>>> import numpy as np
>>> from numpy import linalg as LA
>>> np.set_printoptions(suppress=True, linewidth=160)
>>> X = np.arange(40).reshape(5, 8) + -1
>>> X
array([[-1,  0,  1,  2,  3,  4,  5,  6],
       [ 7,  8,  9, 10, 11, 12, 13, 14],
       [15, 16, 17, 18, 19, 20, 21, 22],
       [23, 24, 25, 26, 27, 28, 29, 30],
       [31, 32, 33, 34, 35, 36, 37, 38]])
>>> other = X[0, 0] * X[1:] - np.outer(X[1:, 0], X[0])
>>> other
array([[   0,   -8,  -16,  -24,  -32,  -40,  -48,  -56],
       [   0,  -16,  -32,  -48,  -64,  -80,  -96, -112],
       [   0,  -24,  -48,  -72,  -96, -120, -144, -168],
       [   0,  -32,  -64,  -96, -128, -160, -192, -224]])
>>> X[:, 0] / X[0, 0]
array([  1.,  -7., -15., -23., -31.])
>>> np.flatnonzero(~other.round(6).any(axis=1))
array([], dtype=int64)
>>> other.ravel(order="F")
array([   0,    0,    0,    0,   -8,  -16,  -24,  -32,  -16,  -32,  -48,  -64,  -24,  -48,  -72,  -96,  -32,  -64,  -96, -128,  -40,  -80, -120, -160,  -48,
        -96, -144, -192,  -56, -112, -168, -224])
>>> other.reshape(4, 9)
Traceback (most recent call last):
  File "<python-input-10>", line 1, in <module>
    other.reshape(4, 9)
    ~~~~~~~~~~~~~^^^^^^
ValueError: cannot reshape array of size 32 into shape (4,9)
>>> blk = other.reshape(4, 2, -1)
>>> blk.transpose(1, 0, 2)
array([[[   0,   -8,  -16,  -24],
        [   0,  -16,  -32,  -48],
        [   0,  -24,  -48,  -72],
        [   0,  -32,  -64,  -96]],

       [[ -32,  -40,  -48,  -56],
        [ -64,  -80,  -96, -112],
        [ -96, -120, -144, -168],
        [-128, -160, -192, -224]]])
>>> blk.sum(axis=1)
array([[ -32,  -48,  -64,  -80],
       [ -64,  -96, -128, -160],
       [ -96, -144, -192, -240],
       [-128, -192, -256, -320]])
>>> np.einsum("ihd,jhd->hij", blk, blk).shape
(2, 4, 4)
>>> left, sigma, Vt = LA.svd(X)
>>> np.argmax(sigma[:-1] / (sigma[1:] + 1e-6)) + 1
np.int64(2)
>>> other = left[:, :2] @ np.diag(sigma[:2]) @ Vt[:2]
>>> LA.matrix_rank(X, rtol=0.05)
np.int64(2)
>>> round(float(LA.norm(X - other, 2)), 3), round(float(sigma[2]), 3)
(0.0, 0.0)
>>> LA.matrix_rank(other)
np.int64(2)
>>> round(float(np.abs(X - other).max()), 3)
0.0
>>> round(float(LA.norm(X - other) / LA.norm(X)), 3)
0.0
>>> J = np.loadtxt("data.csv", delimiter=",")
>>> J
array([[ 5.3, -3. ,  1. , -3. , -1. , -4. , -2. ,  2. ,  1. ,  2. ],
       [ 4. ,  3.3, -1. ,  1. , -3. , -2. , -5. ,  2. , -4. , -5. ],
       [-5. ,  2. ,  2.3,  1. , -1. ,  0. ,  4. , -3. , -4. ,  3. ],
       [-3. , -1. ,  0. ,  3.3, -2. , -1. ,  2. ,  4. , -1. , -3. ],
       [ 0. , -3. ,  4. ,  0. , -0.7, -5. , -2. , -5. , -3. ,  5. ],
       [-5. , -4. , -5. ,  1. , -5. ,  0.3, -2. ,  4. ,  3. ,  5. ],
       [-4. , -2. ,  2. ,  1. , -5. , -2. ,  0.3,  2. ,  1. , -1. ],
       [-3. , -3. , -5. , -2. ,  1. ,  1. , -4. ,  4.3, -3. ,  5. ],
       [ 5. , -1. ,  5. , -5. , -5. ,  5. ,  5. ,  3. ,  0.3,  2. ],
       [ 5. , -3. ,  1. , -3. , -1. , -4. , -2. ,  2. ,  1. ,  2.3]])
>>> r0 = np.array([-1, 2, -2, 0, -2, 2, 2, -1, -2, -1])
>>> other = J + np.outer(r0, np.eye(10)[1])
>>> other
array([[ 5.3, -4. ,  1. , -3. , -1. , -4. , -2. ,  2. ,  1. ,  2. ],
       [ 4. ,  5.3, -1. ,  1. , -3. , -2. , -5. ,  2. , -4. , -5. ],
       [-5. ,  0. ,  2.3,  1. , -1. ,  0. ,  4. , -3. , -4. ,  3. ],
       [-3. , -1. ,  0. ,  3.3, -2. , -1. ,  2. ,  4. , -1. , -3. ],
       [ 0. , -5. ,  4. ,  0. , -0.7, -5. , -2. , -5. , -3. ,  5. ],
       [-5. , -2. , -5. ,  1. , -5. ,  0.3, -2. ,  4. ,  3. ,  5. ],
       [-4. ,  0. ,  2. ,  1. , -5. , -2. ,  0.3,  2. ,  1. , -1. ],
       [-3. , -4. , -5. , -2. ,  1. ,  1. , -4. ,  4.3, -3. ,  5. ],
       [ 5. , -3. ,  5. , -5. , -5. ,  5. ,  5. ,  3. ,  0.3,  2. ],
       [ 5. , -4. ,  1. , -3. , -1. , -4. , -2. ,  2. ,  1. ,  2.3]])
>>> LA.matrix_rank(other - J)
np.int64(1)
>>> LA.matrix_rank(LA.inv(other) - LA.inv(J), tol=1e-8)
np.int64(1)
>>> r0, v = other[4], other[2]
>>> r0 @ r0
np.float64(129.49)
>>> round(r0 @ v, 3)
np.float64(43.9)
>>> pr = (r0 @ v) / (r0 @ r0) * r0
>>> pr.round(3)
array([ 0.   , -1.695,  1.356,  0.   , -0.237, -1.695, -0.678, -1.695, -1.017,  1.695])
>>> np.round(LA.svd(J, compute_uv=False), 3)
array([15.594, 15.226, 13.172, 12.645, 10.272,  7.789,  4.724,  2.594,  2.02 ,  0.08 ])
>>> np.abs(J).max()
np.float64(5.3)
>>> np.round(J - J[0], 3)
array([[  0. ,   0. ,   0. ,   0. ,   0. ,   0. ,   0. ,   0. ,   0. ,   0. ],
       [ -1.3,   6.3,  -2. ,   4. ,  -2. ,   2. ,  -3. ,   0. ,  -5. ,  -7. ],
       [-10.3,   5. ,   1.3,   4. ,   0. ,   4. ,   6. ,  -5. ,  -5. ,   1. ],
       [ -8.3,   2. ,  -1. ,   6.3,  -1. ,   3. ,   4. ,   2. ,  -2. ,  -5. ],
       [ -5.3,   0. ,   3. ,   3. ,   0.3,  -1. ,   0. ,  -7. ,  -4. ,   3. ],
       [-10.3,  -1. ,  -6. ,   4. ,  -4. ,   4.3,   0. ,   2. ,   2. ,   3. ],
       [ -9.3,   1. ,   1. ,   4. ,  -4. ,   2. ,   2.3,   0. ,   0. ,  -3. ],
       [ -8.3,   0. ,  -6. ,   1. ,   2. ,   5. ,  -2. ,   2.3,  -4. ,   3. ],
       [ -0.3,   2. ,   4. ,  -2. ,  -4. ,   9. ,   7. ,   1. ,  -0.7,   0. ],
       [ -0.3,   0. ,   0. ,   0. ,   0. ,   0. ,   0. ,   0. ,   0. ,   0.3]])
>>> round(float(LA.norm(J)), 3)
31.744
>>> np.unravel_index(np.abs(J).argmax(), J.shape)
(np.int64(0), np.int64(0))
>>> np.count_nonzero(J)
np.int64(96)
>>> LA.matrix_rank(J)
np.int64(10)
>>> W0 = np.array([[0, 0, 0, 0, 0, 0],
...     [0, 3, 6, 0, 0, 0],
...     [3, 6, 3, 0, 0, 0],
...     [0, 0, 0, 0, 0, 0],
...     [0, 1, 2, 0, 1, 2],
...     [1, 2, 1, 1, 2, 1]])
>>> W0
array([[0, 0, 0, 0, 0, 0],
       [0, 3, 6, 0, 0, 0],
       [3, 6, 3, 0, 0, 0],
       [0, 0, 0, 0, 0, 0],
       [0, 1, 2, 0, 1, 2],
       [1, 2, 1, 1, 2, 1]])
>>> np.allclose(W0[:-1].T @ LA.lstsq(W0[:-1].T, W0[-1])[0], W0[-1])
False
>>> np.round(W0 @ LA.pinv(W0) @ W0, 3) + 0
array([[0., 0., 0., 0., 0., 0.],
       [0., 3., 6., 0., 0., 0.],
       [3., 6., 3., 0., 0., 0.],
       [0., 0., 0., 0., 0., 0.],
       [0., 1., 2., 0., 1., 2.],
       [1., 2., 1., 1., 2., 1.]])
>>> LA.lstsq(W0[:-1].T, W0[-1])[2]
np.int32(3)
>>> [round(float(x), 3) for x in LA.svd(W0, compute_uv=False)[:3]]
[9.816, 3.854, 2.913]
>>> round(float(LA.norm(W0, 2) / LA.norm(W0)), 3)
0.892
>>> np.argsort(-LA.norm(W0, axis=0).round(6), kind="stable")[:3]
array([1, 2, 0])
>>> LA.matrix_rank(W0, rtol=0.1)
np.int64(4)
>>> [round(float(x), 3) for x in LA.svd(X, compute_uv=False)[:3]]
[137.707, 7.53, 0.0]
>>> round(LA.norm(X, 2) / LA.norm(X), 3)
np.float64(0.999)
>>> LA.cond(X) > 100
np.True_
>>> np.argsort(-LA.norm(X, axis=0).round(6), kind="stable")[:3]
array([7, 6, 5])
>>> left, sigma, Vt = LA.svd(W0)
>>> sigma.round(3) + 0
array([9.816, 3.854, 2.913, 1.144, 0.   , 0.   ])
>>> np.argmax(sigma[:-1] / (sigma[1:] + 1e-6)) + 1
np.int64(4)
>>> other = left[:, :4] @ np.diag(sigma[:4]) @ Vt[:4]
>>> round(np.abs(W0 - other).max(), 3)
np.float64(0.0)
